$ python -q
>>> import numpy as np
>>> np.set_printoptions(precision=3, suppress=True, linewidth=140, sign=" ")
>>> def tidy(a):
...     return np.round(a, 3) + 0
... 
>>> data = np.array([[-1.6, -1.3, 0.6],
...     [0.6, 0.5, -0.6],
...     [-0.4, 1.0, 1.0],
...     [1.4, 0.6, 0.4],
...     [0.0, -2.1, 0.5],
...     [0.3, 0.8, -0.1],
...     [-1.2, 2.1, 1.6],
...     [0.0, -1.6, 1.6],
...     [-0.8, 2.2, 0.4],
...     [-0.7, 2.1, -1.3]])
>>> data[3] *= 5
>>> data
array([[-1.6, -1.3,  0.6],
       [ 0.6,  0.5, -0.6],
       [-0.4,  1. ,  1. ],
       [ 7. ,  3. ,  2. ],
       [ 0. , -2.1,  0.5],
       [ 0.3,  0.8, -0.1],
       [-1.2,  2.1,  1.6],
       [ 0. , -1.6,  1.6],
       [-0.8,  2.2,  0.4],
       [-0.7,  2.1, -1.3]])
>>> C = data[[7, 2]].astype(float)
>>> for _ in range(7):
...     lab = np.linalg.norm(data[:, None] - C, axis=-1).argmin(axis=1)
...     C = np.array([data[lab == j].mean(axis=0) for j in range(2)])
... 
>>> lab
array([ 0,  1,  1,  1,  0,  1,  1,  0,  1,  1])
>>> tidy(C)
array([[-0.533, -1.667,  0.9  ],
       [ 0.686,  1.671,  0.429]])
>>> tidy(C[1] - C[0])
array([ 1.219,  3.338, -0.471])
>>> tidy(np.linalg.norm(data, "nuc"))
np.float64(16.255)
>>> data[9] @ data[6]
np.float64(3.17)
>>> tidy(np.linalg.norm(data, axis=0))
array([ 7.399,  5.763,  3.599])
>>> tidy(np.linalg.norm(data, 2))
np.float64(8.179)
>>> tidy(np.linalg.norm(data[9], 1)), tidy(np.linalg.norm(data[9], np.inf))
(np.float64(4.1), np.float64(2.1))
>>> J = np.loadtxt("m.csv", delimiter=",")
>>> tidy(J)
array([[-0.389,  0.833, -0.278,  0.278],
       [ 0.833,  0.5  ,  0.167, -0.167],
       [-0.278,  0.167,  0.944,  0.056],
       [ 0.278, -0.167,  0.056,  0.944]])
>>> x = np.array([1, 2, 2, 0])
>>> target = J @ x
>>> c, lr = np.zeros(4), 1 / np.linalg.norm(J, 2) ** 2
>>> for i in range(5):
...     c -= lr * J.T @ (J @ c - target)
...     if i % 1 == 0: print(i, round(np.linalg.norm(J @ c - target), 3))
... 
0 0.0
1 0.0
2 0.0
3 0.0
4 0.0
>>> tidy(np.linalg.cond(J))
np.float64(1.0)
>>> vals, V = np.linalg.eigh(J)
>>> tidy(np.linalg.eigvalsh(J @ J))
array([ 1.,  1.,  1.,  1.])
>>> tidy(V.T @ J @ V)
array([[-1.,  0.,  0.,  0.],
       [ 0.,  1.,  0.,  0.],
       [ 0.,  0.,  1.,  0.],
       [ 0.,  0.,  0.,  1.]])
>>> vals
array([-1.,  1.,  1.,  1.])
>>> tidy(V @ np.diag(vals) @ V.T)
array([[-0.389,  0.833, -0.278,  0.278],
       [ 0.833,  0.5  ,  0.167, -0.167],
       [-0.278,  0.167,  0.944,  0.056],
       [ 0.278, -0.167,  0.056,  0.944]])
>>> np.unique(vals.round(6) + 0, return_counts=True)[1]
array([ 1,  3])
>>> vals.sum(), np.trace(J)
(np.float64(2.0), np.float64(2.0))
>>> (vals > 1e-8).sum(), (vals < -1e-8).sum()
(np.int64(3), np.int64(1))
>>> arr = np.load("mat.npy")
>>> arr
array([[ 1, -1,  1],
       [ 1,  0,  0],
       [ 1,  1,  1]])
>>> lab = data[:, 1] > np.median(data[:, 1])
>>> r0 = data[lab].mean(axis=0) - data[~lab].mean(axis=0)
>>> (((data - data.mean(axis=0)) @ r0 > 0) == lab).mean()
np.float64(0.9)
>>> lab.astype(int)
array([ 0,  0,  1,  1,  0,  0,  1,  0,  1,  1])
>>> ((data - data.mean(axis=0)) @ r0 > 0).astype(int)
array([ 0,  0,  1,  1,  0,  1,  1,  0,  1,  1])
>>> np.argsort(-np.abs(r0).round(6), kind="stable")
array([ 1,  0,  2])
>>> Y = arr[0, 0] * arr[1:] - np.outer(arr[1:, 0], arr[0])
>>> Y
array([[ 0,  1, -1],
       [ 0,  2,  0]])
>>> np.flatnonzero(~Y.round(6).any(axis=1))
array([], dtype=int64)
>>> arr[:, 0] / arr[0, 0]
array([ 1.,  1.,  1.])
>>> Y = np.linalg.invert(arr)
Traceback (most recent call last):
  File "<python-input-43>", line 1, in <module>
    Y = np.linalg.invert(arr)
        ^^^^^^^^^^^^^^^^
AttributeError: module 'numpy.linalg' has no attribute 'invert'
>>> Y = np.linalg.inv(arr)
>>> tidy(np.linalg.slogdet(arr)[0])
np.float64(1.0)
>>> tidy(np.linalg.inv(Y))
array([[ 1., -1.,  1.],
       [ 1.,  0.,  0.],
       [ 1.,  1.,  1.]])
>>> tidy(np.linalg.cond(arr))
np.float64(3.226)
>>> tidy(np.linalg.det(2 * arr)), tidy(np.linalg.det(arr))
(np.float64(16.0), np.float64(2.0))
>>> tidy(np.linalg.det(arr.T))
np.float64(2.0)
>>> np.kron(np.eye(2, dtype=int), arr)
array([[ 1, -1,  1,  0,  0,  0],
       [ 1,  0,  0,  0,  0,  0],
       [ 1,  1,  1,  0,  0,  0],
       [ 0,  0,  0,  1, -1,  1],
       [ 0,  0,  0,  1,  0,  0],
       [ 0,  0,  0,  1,  1,  1]])
>>> m1 = np.load("a.npy")
>>> m1
array([[ 0.,  0.,  0., -4.],
       [ 0.,  0.,  0., -2.],
       [ 0.,  0.,  0., -1.],
       [-4., -2., -1.,  0.]])
>>> [round(float(x), 3) for x in np.linalg.svd(m1, compute_uv=False)[:3]]
[4.583, 4.583, 0.0]
>>> np.argsort(-np.linalg.norm(m1, axis=0).round(6), kind="stable")[:3]
array([ 3,  0,  1])
>>> rank = np.linalg.matrix_rank(m1)
>>> rank
np.int64(2)
>>> N = np.linalg.svd(m1)[2][rank:].T
>>> [int(np.linalg.matrix_rank(np.delete(m1, i, axis=0))) for i in range(4)]
[2, 2, 2, 1]
>>> N.shape
(4, 2)
>>> np.allclose(m1 @ N, 0)
True
>>> vals, V = np.linalg.eigh(m1)
>>> (vals > 1e-8).sum(), (vals < -1e-8).sum()
(np.int64(1), np.int64(1))
>>> vals.sum(), np.trace(m1)
(np.float64(0.0), np.float64(0.0))
>>> tidy(np.abs(V[:, -1]))
array([ 0.617,  0.309,  0.154,  0.707])
>>> np.unique(vals.round(6) + 0, return_counts=True)[1]
array([ 1,  2,  1])
>>> rng = np.random.default_rng(1730)
>>> Y = m1 + rng.integers(-2, 3, (4, 2)) @ rng.integers(-2, 3, (2, 4))
>>> Y
array([[ 2.,  2.,  0., -5.],
       [ 0., -2.,  2.,  4.],
       [ 0.,  1., -1., -4.],
       [-2.,  0., -1., -1.]])
>>> np.linalg.matrix_rank(Y - m1, tol=1e-8)
np.int64(2)
>>> np.abs(Y - m1).sum(axis=1)
array([  5.,  10.,   5.,   5.])
>>> tidy(np.linalg.svd(Y - m1, compute_uv=False))
array([ 7.8  ,  3.488,  0.   ,  0.   ])
>>> E = np.array([[-0.4, -1.1, -0.1],
...     [-0.7, 1.2, -0.5],
...     [2.6, 0.6, 1.0],
...     [1.2, 0.5, 0.2]])
>>> E[:, 0] *= 20
>>> E
array([[ -8. ,  -1.1,  -0.1],
       [-14. ,   1.2,  -0.5],
       [ 52. ,   0.6,   1. ],
       [ 24. ,   0.5,   0.2]])
>>> left, sig, VT = np.linalg.svd(E)
>>> np.argmax(sig[:-1] / (sig[1:] + 1e-6)) + 1
np.int64(1)
>>> Y = left[:, :1] @ np.diag(sig[:1]) @ VT[:1]
>>> np.linalg.matrix_rank(Y)
np.int64(1)
>>> tidy(np.linalg.norm(E - Y, 2)), tidy(sig[1])
(np.float64(1.725), np.float64(1.725))
>>> tidy(np.abs(E - Y).max())
np.float64(1.339)
>>> Y = np.c_[E[:, :2] @ np.array([[2, 2], [2, 1]]), np.array([5, 6, 0, 8])]
>>> Y
array([[-18.2, -17.1,   5. ],
       [-25.6, -26.8,   6. ],
       [105.2, 104.6,   0. ],
       [ 49. ,  48.5,   8. ]])
>>> np.linalg.matrix_rank(np.c_[E, Y])
np.int64(4)
>>> tidy(np.linalg.norm(np.linalg.qr(E)[0].T @ Y, axis=0) ** 2 / ((Y ** 2).sum(axis=0) + 1e-12))
array([ 1.   ,  1.   ,  0.886])
>>> x = np.array([0, -2, 1])
>>> target = E @ x
>>> c, lr = np.zeros(3), 1 / np.linalg.norm(E, 2) ** 2
>>> for i in range(30):
...     c -= lr * E.T @ (E @ c - target)
...     if i % 5 == 0: print(i, round(np.linalg.norm(E @ c - target), 3))
... 
0 3.67
5 3.654
10 3.639
15 3.624
20 3.609
25 3.594
>>> tidy(c)
array([-0.001, -0.052,  0.008])
>>> mat = np.array([[1, 0, 0, 0], [3, 1, 0, 0], [1, 3, 1, 0], [0, 3, 1, 1]])
>>> mat @ mat
array([[  1,   0,   0,   0],
       [  6,   1,   0,   0],
       [ 11,   6,   1,   0],
       [ 10,   9,   2,   1]])
>>> blk = np.stack([mat, -1 * mat, mat[::-1]])
>>> blk.sum(axis=0)
array([[ 0,  3,  1,  1],
       [ 1,  3,  1,  0],
       [ 3,  1,  0,  0],
       [ 1,  0,  0,  0]])
>>> tidy(np.linalg.norm(blk, axis=(1, 2)))
array([ 5.745,  5.745,  5.745])
>>> (blk @ mat.T).shape
(3, 4, 4)
>>> np.einsum("bij,cij->bc", blk, blk)
array([[ 33, -33,  12],
       [-33,  33, -12],
       [ 12, -12,  33]])
>>> np.linalg.matrix_rank(blk)
array([ 4,  4,  4])
>>> F = np.loadtxt("w.csv", delimiter=",")
>>> F
array([[  7.658,  12.813,  13.311],
       [  7.782,  -3.383,  18.111],
       [ -8.435,   2.897,  17.901],
       [ -8.784,  -7.379, -16.382],
       [-10.949,   1.592,  16.661],
       [  0.859,   5.081, -19.325],
       [ -3.908, -15.652,  11.822],
       [-18.625,   3.532,   6.375],
       [  4.738,  -8.803,  17.322],
       [-11.017,  15.415,  -6.405],
       [  3.471,  19.676,  -0.907],
       [ -5.723,   5.397, -18.388],
       [-11.177,  16.186,   3.618],
       [ 18.55 ,   0.322,  -7.471],
       [  5.239,  -8.831, -17.163],
       [  7.425,  15.32 ,  10.495],
       [-11.85 , -13.269,  -9.138],
       [  5.261, -18.293,   6.14 ],
       [ -2.533,  17.252,  -9.796],
       [ -1.494,  -0.307, -19.942],
       [  2.912,  19.766,  -0.919],
       [ 19.613,  -1.82 ,  -3.465],
       [ -8.889, -14.157, -10.981],
       [ 15.569,  -3.873,  11.942],
       [ -6.088,  14.793,  12.004],
       [  4.875,  -9.91 , -16.674]])
>>> lab = F[:, 2] > np.median(F[:, 2])
>>> r0 = F[lab].mean(axis=0) - F[~lab].mean(axis=0)
>>> tidy((((F - F.mean(axis=0)) @ r0 > 0) == lab).mean())
np.float64(0.962)
>>> cov = np.cov(F, rowvar=False)
>>> tidy(np.corrcoef(F.T))
array([[ 1.   , -0.072,  0.057],
       [-0.072,  1.   ,  0.09 ],
       [ 0.057,  0.09 ,  1.   ]])
>>> np.argwhere(np.triu(np.abs(np.corrcoef(F.T)) > 0.8, 1))
array([], shape=(0, 2), dtype=int64)
>>> tidy(np.polyfit(F[:, 1], F[:, 0], 1))
array([-0.06 , -0.109])
>>> np.argsort(-F.std(axis=0).round(6), kind="stable")
array([ 2,  1,  0])
>>> feats = np.load("run10.npy")
>>> feats
array([[ 0,  3,  1, -4],
       [-3,  0, -1,  5],
       [-1,  1,  0, -6],
       [ 4, -5,  6,  0]])
>>> Y = feats / np.sqrt((feats ** 2).mean(axis=1, keepdims=True))
>>> np.linalg.matrix_rank(feats - feats.mean(axis=1, keepdims=True))
np.int64(3)
>>> tidy(Y[0])
array([ 0.   ,  1.177,  0.392, -1.569])
>>> w1 = np.array([[1, 0, 2, 2, 2, 2],
...     [0, 0, 2, 2, 0, 1],
...     [1, 1, 2, 0, 1, 0],
...     [0, 2, 1, 0, 2, 1]])
>>> c = np.array([3, 4, 5, -2, 0, 5])
>>> hid = np.maximum(feats @ w1 + c, 0)
>>> np.linalg.matrix_rank(hid)
np.int64(4)
>>> C = np.array([[2, -2, 1],
...     [2, 1, -3],
...     [-1, 3, 2],
...     [-1, -3, -1],
...     [0, -3, 3],
...     [-3, 1, 0]])
>>> hid @ C
array([[-17,  11,  18],
       [ 12,  14, -26],
       [  4,  -4,   2],
       [  7,  -5,  55]])
>>> (hid @ C).round(6).argmax(axis=1)
array([ 2,  1,  0,  2])
